$ python -q
>>> import numpy as np
>>> import numpy.linalg as la
>>> np.set_printoptions(suppress=True, linewidth=200)
>>> K = np.load("x.npy")
>>> K
array([[ 8.822, 19.865, 29.609],
       [ 7.839, 20.746, 28.378],
       [10.452, 19.433, 29.793],
       [ 9.137, 19.859, 29.834],
       [10.283, 20.544, 28.168],
       [11.123, 21.377, 28.935],
       [13.003, 20.71 , 31.087],
       [10.276, 21.496, 29.47 ],
       [ 7.611, 19.684, 29.547],
       [ 9.347, 18.465, 29.828],
       [ 8.942, 18.792, 31.211],
       [10.156, 20.481, 31.015],
       [ 9.391, 19.321, 31.512],
       [ 9.892, 19.565, 29.808],
       [11.203, 20.62 , 29.454],
       [10.015, 20.424, 29.491],
       [11.101, 19.36 , 30.389],
       [10.653, 17.551, 29.606],
       [10.988, 19.105, 31.06 ],
       [ 9.966, 19.959, 31.18 ],
       [10.926, 20.064, 30.244],
       [ 9.293, 20.324, 30.976],
       [ 9.163, 19.634, 28.5  ],
       [ 9.867, 20.072, 29.464],
       [ 9.381, 17.492, 30.552],
       [10.824, 22.375, 31.391],
       [ 9.388, 18.64 , 31.272],
       [10.077, 21.712, 29.11 ],
       [10.666, 22.851, 29.555],
       [10.397, 18.501, 30.083],
       [ 8.563, 19.869, 31.398],
       [ 9.648, 19.565, 29.706],
       [ 9.115, 18.528, 29.18 ],
       [ 9.905, 18.487, 29.824],
       [10.2  , 20.093, 30.36 ],
       [ 9.574, 20.035, 30.486]])
>>> np.argsort(-la.norm(K, axis=0).round(6), kind="stable")[:3]
array([2, 1, 0])
>>> [round(float(x), 3) for x in la.svd(K, compute_uv=False)[:3]]
[224.259, 7.08, 5.443]
>>> np.round(np.abs(la.svd(K)[2][-1]), 3)
array([0.938, 0.336, 0.088])
>>> la.cond(K) > 100
np.False_
>>> vec = np.array([3, 8, 1])
>>> target = K @ vec
>>> np.round(la.pinv(K) @ K, 3) + 0
array([[1., 0., 0.],
       [0., 1., 0.],
       [0., 0., 1.]])
>>> np.round(la.lstsq(K, target)[0], 3)
array([3., 8., 1.])
>>> rng = np.random.default_rng(953)
>>> target = target + 0.05 * rng.normal(size=36)
>>> target.round(3)
array([215.018, 217.888, 216.664, 216.134, 223.443, 233.28 , 235.799, 232.33 , 209.854, 205.606, 208.324, 225.285, 214.355, 216.052, 227.996, 222.885, 218.582, 202.017, 216.867, 220.718, 223.555,
       221.456, 213.091, 219.647, 198.638, 242.84 , 208.576, 233.078, 244.332, 209.241, 216.098, 215.223, 204.754, 207.411, 221.774, 219.453])
>>> beta, *_ = la.lstsq(K, target)
>>> [round(float(la.norm(la.solve(K.T @ K + lam * np.eye(3), K.T @ target))), 2) for lam in (0, 1, 10, 100)]
[8.6, 8.51, 7.87, 6.21]
>>> np.round(K.T @ (target - K @ beta), 3) + 0
array([0., 0., 0.])
>>> beta.round()
array([3., 8., 1.])
>>> round(float(la.norm(target - K @ beta)), 3)
0.231
>>> beta.round(3)
array([2.997, 8.   , 1.001])
